$ python -q
>>> import numpy as np
>>> np.set_printoptions(precision=2, suppress=True, linewidth=120)
>>> F = np.load("test1.npy")
>>> print(F)
[[8 3 8 3]
 [5 5 5 5]
 [8 3 8 3]
 [5 5 5 5]]
>>> F @ np.linalg.pinv(F) @ F
array([[8., 3., 8., 3.],
       [5., 5., 5., 5.],
       [8., 3., 8., 3.],
       [5., 5., 5., 5.]])
>>> np.linalg.lstsq(F[:-1].T, F[-1])[2]
np.int32(2)
>>> other = F[0, 0] * F[1:] - np.outer(F[1:, 0], F[0])
>>> other
array([[ 0, 25,  0, 25],
       [ 0,  0,  0,  0],
       [ 0, 25,  0, 25]])
>>> np.linalg.matrix_rank(other), np.linalg.matrix_rank(F)
(np.int64(1), np.int64(2))
>>> np.flatnonzero(~other.round(6).any(axis=1))
array([1])
>>> left, s, Vt = np.linalg.svd(F)
>>> print(s.round(2) + 0)
[21.7   4.61  0.    0.  ]
>>> other = left[:, :2] @ np.diag(s[:2]) @ Vt[:2]
>>> np.round(np.abs(F - other).max(), 2)
np.float64(0.0)
>>> print(np.linalg.matrix_rank(other))
2
>>> np.round(np.linalg.norm(F - other) / np.linalg.norm(F), 2)
np.float64(0.0)
>>> E = np.load("case16.npy")
>>> E
array([[-5,  0,  0,  0,  0],
       [ 0,  0,  0,  0,  0],
       [ 0,  0, -5,  0,  0],
       [ 0,  0,  0, -1,  0],
       [ 0,  0,  0,  0,  4]])
>>> E @ np.linalg.pinv(E) @ E
array([[-5.,  0.,  0.,  0.,  0.],
       [ 0.,  0.,  0.,  0.,  0.],
       [ 0.,  0., -5.,  0.,  0.],
       [ 0.,  0.,  0., -1.,  0.],
       [ 0.,  0.,  0.,  0.,  4.]])
>>> J = np.diag(np.array([-1, -2, -2, -1, 0])) + 5 * np.eye(5, k=1) + 5 * np.eye(5, k=-1)
>>> J
array([[-1.,  5.,  0.,  0.,  0.],
       [ 5., -2.,  5.,  0.,  0.],
       [ 0.,  5., -2.,  5.,  0.],
       [ 0.,  0.,  5., -1.,  5.],
       [ 0.,  0.,  0.,  5.,  0.]])
>>> np.all(np.linalg.eigvalsh(J) > 0)
np.False_
>>> round(np.linalg.eigvalsh(J).min(), 2)
np.float64(-10.22)
>>> other = np.array([[-0.5, 1.4], [-1.2, 0.4], [-0.8, 2.3]])
>>> C = np.array([[0.6, 0.5, -0.8, -0.5, -0.3, 0.7, -0.1, -0.2],
...     [-1.4, -0.2, -0.6, -0.5, 0.6, 1.1, -0.2, 1.4]])
>>> data = other @ C
>>> data
array([[-2.26, -0.53, -0.44, -0.45,  0.99,  1.19, -0.23,  2.06],
       [-1.28, -0.68,  0.72,  0.4 ,  0.6 , -0.4 ,  0.04,  0.8 ],
       [-3.7 , -0.86, -0.74, -0.75,  1.62,  1.97, -0.38,  3.38]])
>>> rank = np.linalg.matrix_rank(F)
>>> rank
np.int64(2)
>>> ns = np.linalg.svd(F)[2][rank:].T
>>> print([int(np.linalg.matrix_rank(F[:i])) for i in range(1, len(F) + 1)])
[1, 2, 2, 2]
>>> print(ns.shape)
(4, 2)
>>> np.linalg.matrix_rank(F.T @ F), np.linalg.matrix_rank(F @ F.T)
(np.int64(2), np.int64(2))
>>> np.round(F @ ns, 2) + 0
array([[0., 0.],
       [0., 0.],
       [0., 0.],
       [0., 0.]])
>>> np.round(ns @ ns.T, 2) + 0
array([[ 0.5,  0. , -0.5,  0. ],
       [ 0. ,  0.5,  0. , -0.5],
       [-0.5,  0. ,  0.5,  0. ],
       [ 0. , -0.5,  0. ,  0.5]])
>>> [int(np.linalg.matrix_rank(np.delete(F, i, axis=0))) for i in range(4)]
[2, 2, 2, 2]
>>> [int(np.linalg.matrix_rank(F[:, :j + 1])) for j in range(4)]
[1, 2, 2, 2]
>>> left, s, Vt = np.linalg.svd(data)
>>> V = Vt[:(s > 1e-8).sum()]
>>> rng = np.random.default_rng(807799)
>>> x0 = data[2] + -3 * data[1] + rng.integers(2) * np.eye(8)[4]
>>> x0
array([ 0.14,  1.18, -2.9 , -1.95,  0.82,  3.17, -0.5 ,  0.98])
>>> round(float(np.linalg.norm(x0 - V.T @ V @ x0)), 2)
0.95
>>> np.allclose(V.T @ V @ x0, x0)
False
>>> print(np.diag(V.T @ V))
[0.5  0.13 0.35 0.15 0.1  0.41 0.01 0.34]
>>> left, s, Vt = np.linalg.svd(data)
>>> s.round(2) + 0
array([6.91, 1.5 , 0.  ])
>>> other = left[:, :2] @ np.diag(s[:2]) @ Vt[:2]
>>> print(other)
[[-2.26 -0.53 -0.44 -0.45  0.99  1.19 -0.23  2.06]
 [-1.28 -0.68  0.72  0.4   0.6  -0.4   0.04  0.8 ]
 [-3.7  -0.86 -0.74 -0.75  1.62  1.97 -0.38  3.38]]
>>> np.linalg.matrix_rank(other)
np.int64(2)
>>> round(float(np.linalg.norm(data - other, 2)), 2), round(s[2], 2)
(0.0, np.float64(0.0))
>>> u = np.array([1, 0, 2])
>>> print(np.cross(data[2, :3], data[0, :3]))
[-0.01  0.04  0.02]
>>> print(np.convolve(data[2], u))
[-3.7  -0.86 -8.14 -2.47  0.14  0.47  2.86  7.32 -0.76  6.76]
>>> print(np.round(np.array([np.convolve(row, u, "same") for row in data]), 2) + 0)
[[-0.53 -4.96 -1.51  0.11  0.29  1.75  4.44 -0.46]
 [-0.68 -1.84 -0.96  2.04  0.4   1.24  0.    0.08]
 [-0.86 -8.14 -2.47  0.14  0.47  2.86  7.32 -0.76]]
>>> rank = np.linalg.matrix_rank(data)
>>> rank
np.int64(2)
>>> ns = np.linalg.svd(data)[2][rank:].T
>>> np.allclose(data @ ns, 0)
True
>>> np.linalg.matrix_rank(data.T @ data), np.linalg.matrix_rank(data @ data.T)
(np.int64(2), np.int64(2))
>>> W0 = np.load("block18.npy")
>>> W0
array([[ -0.82,  -4.72,   1.02,  -0.01,   1.4 ,  -0.8 ,   1.37],
       [ -0.25,  -2.01,   7.09,   0.  ,   3.49,   1.33,  -3.71],
       [  0.64,   1.59,  -2.79,   0.94,   0.35,   0.61,   0.37],
       [  0.18,   5.81,   2.18,  -0.13,   3.53,  -0.44,   1.69],
       [  0.01,   7.03,  -4.73,  -0.17,   0.09,  -0.16,  -1.47],
       [ -0.21,   1.72,   1.04,   0.2 ,   3.78,   0.04,  -1.64],
       [ -0.54,  -1.79,   1.71,  -0.61,   5.28,  -1.31,   0.85],
       [ -0.29,   4.57,  -1.42,  -0.28,   0.34,  -0.12,   0.39],
       [ -1.21,   4.65,   1.01,  -0.1 ,   1.06,  -0.5 ,   0.7 ],
       [ -2.31,  -4.99,   2.25,   0.13,   1.6 ,   1.62,  -0.69],
       [  0.81, -10.3 ,   1.37,   0.47,  -2.96,  -0.57,   0.71],
       [ -0.16,   1.45,   1.76,   0.18,  -1.42,   1.53,   1.73],
       [ -0.72,  -2.77,  -3.59,   0.05,   0.87,   1.31,  -1.6 ],
       [  2.96,  -0.78,  -3.56,   0.42,   1.72,   0.13,  -1.14],
       [  0.96,  -3.48,   3.77,   1.37,   1.76,   0.54,  -1.82],
       [  0.21,  -0.11,  -1.7 ,  -0.4 ,   0.22,  -1.23,   1.6 ],
       [ -0.25, -10.51,   0.96,   0.29,  -0.05,   1.54,  -4.44],
       [ -0.19,  -1.92,  -2.41,   0.67,   6.45,   2.22,  -1.96],
       [  0.14,  -7.57,   2.13,  -0.96,  -1.39,  -0.9 ,  -2.78],
       [  0.1 ,   8.37,  -0.98,  -1.46,  -6.17,   0.29,  -3.08],
       [ -2.19,   1.82,   1.49,   0.6 ,  -0.64,  -0.17,  -1.63],
       [  0.74,   2.42,   3.18,   0.06,   4.14,   0.54,  -0.05],
       [  0.33,  -2.31,  -0.56,   0.83,  -1.53,  -0.69,   1.26],
       [ -0.84,  -7.17,  -1.64,   0.09,  -0.58,   1.16,  -1.78],
       [ -0.83,   8.13,   4.  ,  -0.63,  -2.73,   0.71,  -0.36],
       [ -1.12,  -6.88,  -2.24,   0.  ,  -0.93,  -0.67,  -2.1 ],
       [  0.62,   9.12,  -1.48,  -0.22,   4.29,   2.46,   1.06],
       [  0.5 ,   3.29,  -0.79,  -0.02,  -0.88,  -0.93,  -0.11],
       [  0.38,  -5.12,   1.25,   0.5 ,   3.04,  -2.15,   0.91],
       [ -1.8 ,  -7.22,   1.82,  -0.97,  -0.66,  -0.91,  -0.16],
       [  1.98,  -0.31,  -0.6 ,   0.02,   3.86,   1.64,   0.94]])
>>> Xs = W0 - W0.mean(axis=0)
>>> left, s, Vt = np.linalg.svd(Xs, full_matrices=False)
>>> np.round((s ** 2).sum() ** 2 / (s ** 4).sum(), 2)
np.float64(2.38)
>>> (np.sign(left[:, 0]) == np.sign(left[0, 0])).astype(int)
array([1, 1, 0, 0, 0, 0, 1, 0, 0, 1, 1, 0, 1, 0, 1, 0, 1, 1, 1, 0, 0, 0, 1, 1, 0, 1, 0, 0, 1, 1, 0])
>>> z = W0[:, 6] > np.median(W0[:, 6])
>>> u = W0[z].mean(axis=0) - W0[~z].mean(axis=0)
>>> ((W0 - W0.mean(axis=0)) @ u > 0).astype(int)
array([0, 0, 1, 1, 1, 1, 1, 1, 1, 0, 0, 1, 0, 1, 0, 1, 0, 0, 0, 1, 1, 1, 0, 0, 1, 0, 1, 1, 0, 0, 1])
>>> np.argsort(-np.abs(u).round(6), kind="stable")
array([6, 1, 4, 5, 0, 3, 2])
>>> x0 = np.array([9, 9, 2, 0, 5, 6, 3])
>>> rhs = W0 @ x0
>>> beta, lr = np.zeros(7), 1 / np.linalg.norm(W0, 2) ** 2
>>> for i in range(300):
...     beta -= lr * W0.T @ (W0 @ beta - rhs)
...     if i % 50 == 0: print(i, round(np.linalg.norm(W0 @ beta - rhs), 2))
... 
0 94.59
50 10.2
100 3.07
150 1.75
200 1.16
250 0.78
>>> beta
array([8.97, 9.01, 2.  , 0.19, 4.99, 5.97, 2.99])
>>> round(float(np.linalg.cond(W0)), 2)
11.24
>>> x0 = np.array([1, 1, 1, 2, 1, 1, 1])
>>> rhs = W0 @ x0
>>> np.round(np.linalg.pinv(W0) @ W0, 2) + 0
array([[1., 0., 0., 0., 0., 0., 0.],
       [0., 1., 0., 0., 0., 0., 0.],
       [0., 0., 1., 0., 0., 0., 0.],
       [0., 0., 0., 1., 0., 0., 0.],
       [0., 0., 0., 0., 1., 0., 0.],
       [0., 0., 0., 0., 0., 1., 0.],
       [0., 0., 0., 0., 0., 0., 1.]])
>>> print(np.linalg.solve(W0.T @ W0, W0.T @ rhs))
[1. 1. 1. 2. 1. 1. 1.]
>>> rhs = rhs + 0.1 * rng.normal(size=31)
>>> rhs
array([ -2.58,   6.15,   2.57,  12.55,   0.47,   5.  ,   3.07,   2.94,   5.34,  -2.31, -10.03,   5.25,  -6.3 ,   0.06,
         4.48,  -1.91, -12.08,   3.58, -12.  ,  -4.12,  -0.06,  11.24,  -1.98, -10.8 ,   7.61, -14.07,  15.52,   1.24,
        -0.66, -11.07,   7.49])
>>> beta, *_ = np.linalg.lstsq(W0, rhs)
>>> round(np.linalg.norm(rhs - W0 @ beta), 2)
np.float64(0.56)
>>> [round(float(np.linalg.norm(np.linalg.solve(W0.T @ W0 + lam * np.eye(7), W0.T @ rhs))), 2) for lam in (0, 1, 10, 100)]
[3.13, 3.0, 2.46, 1.56]
>>> beta
array([1.03, 1.  , 1.01, 1.96, 1.  , 0.99, 0.96])
